$ ipython --no-banner

In [1]: import numpy as np

In [2]: np.set_printoptions(precision=2, suppress=True, linewidth=100, legacy="1.25")

In [3]: rnd = lambda a: np.round(a, 2) + 0

In [4]: data = np.array([[-4.0, 3.0, -1.0, -1.0],
   ...:     [-2.0, 3.0, -2.0, -2.0],
   ...:     [-2.0, 2.0, -1.0, -2.0],
   ...:     [-14.0, 6.0, 2.0, 3.0]])

In [5]: # row 3 is much longer than the rest

In [6]: other = np.linalg.inv(data)

In [7]: rnd(other)
Out[7]: 
array([[-3.17,  1.83,  0.5 ,  0.5 ],
       [-5.67,  3.33,  1.  ,  1.  ],
       [-5.67,  2.33,  2.  ,  1.  ],
       [ 0.33,  0.33, -1.  ,  0.  ]])

In [8]: rnd(np.linalg.inv(other))
Out[8]: 
array([[ -4.,   3.,  -1.,  -1.],
       [ -2.,   3.,  -2.,  -2.],
       [ -2.,   2.,  -1.,  -2.],
       [-14.,   6.,   2.,   3.]])

In [9]: rnd(np.linalg.slogdet(data)[0])
Out[9]: -1.0

In [10]: (np.abs(other) > 1e-9).astype(int)
Out[10]: 
array([[1, 1, 1, 1],
       [1, 1, 1, 1],
       [1, 1, 1, 1],
       [1, 1, 1, 0]])

In [11]: rnd(np.linalg.cond(data))
Out[11]: 166.96

In [12]: np.allclose(other, data.T)
Out[12]: False

In [13]: np.diff(data, axis=0)
Out[13]: 
array([[  2.,   0.,  -1.,  -1.],
       [  0.,  -1.,   1.,   0.],
       [-12.,   4.,   3.,   5.]])

In [14]: data.sum(axis=1)
Out[14]: array([-3., -3., -3., -3.])

In [15]: rnd(np.linalg.svd(data, compute_uv=False))
Out[15]: array([16.64,  5.35,  0.68,  0.1 ])

In [16]: np.unravel_index(np.abs(data).argmax(), data.shape)
Out[16]: (3, 0)

In [17]: rnd(np.linalg.norm(data))
Out[17]: 17.49

In [18]: data.sum(axis=0)
Out[18]: array([-22.,  14.,  -2.,  -2.])

In [19]: np.linalg.rank(data)
---------------------------------------------------------------------------
AttributeError                            Traceback (most recent call last)
Cell In[19], line 1
----> 1 np.linalg.rank(data)

AttributeError: module 'numpy.linalg' has no attribute 'rank'

In [20]: np.count_nonzero(data)
Out[20]: 16

In [21]: np.einsum("ij,ji->", data, data)
Out[21]: 15.0

In [22]: np.kron(np.eye(2, dtype=int), data)
Out[22]: 
array([[ -4.,   3.,  -1.,  -1.,  -0.,   0.,  -0.,  -0.],
       [ -2.,   3.,  -2.,  -2.,  -0.,   0.,  -0.,  -0.],
       [ -2.,   2.,  -1.,  -2.,  -0.,   0.,  -0.,  -0.],
       [-14.,   6.,   2.,   3.,  -0.,   0.,   0.,   0.],
       [ -0.,   0.,  -0.,  -0.,  -4.,   3.,  -1.,  -1.],
       [ -0.,   0.,  -0.,  -0.,  -2.,   3.,  -2.,  -2.],
       [ -0.,   0.,  -0.,  -0.,  -2.,   2.,  -1.,  -2.],
       [ -0.,   0.,   0.,   0., -14.,   6.,   2.,   3.]])

In [23]: rnd(np.linalg.det(2 * data)), rnd(np.linalg.det(data))
Out[23]: (-96.0, -6.0)

In [24]: rnd(np.linalg.eigvals(data))
Out[24]: array([-3.,  2.,  1.,  1.])

In [25]: rnd(np.poly(data))
Out[25]: array([ 1., -1., -7., 13., -6.])

In [26]: rnd(np.linalg.det(data.T))
Out[26]: -6.0

In [27]: rnd(np.linalg.eigvals(data).sum().real)
Out[27]: 1.0

In [28]: np.einsum("ii->", data)
Out[28]: 1.0
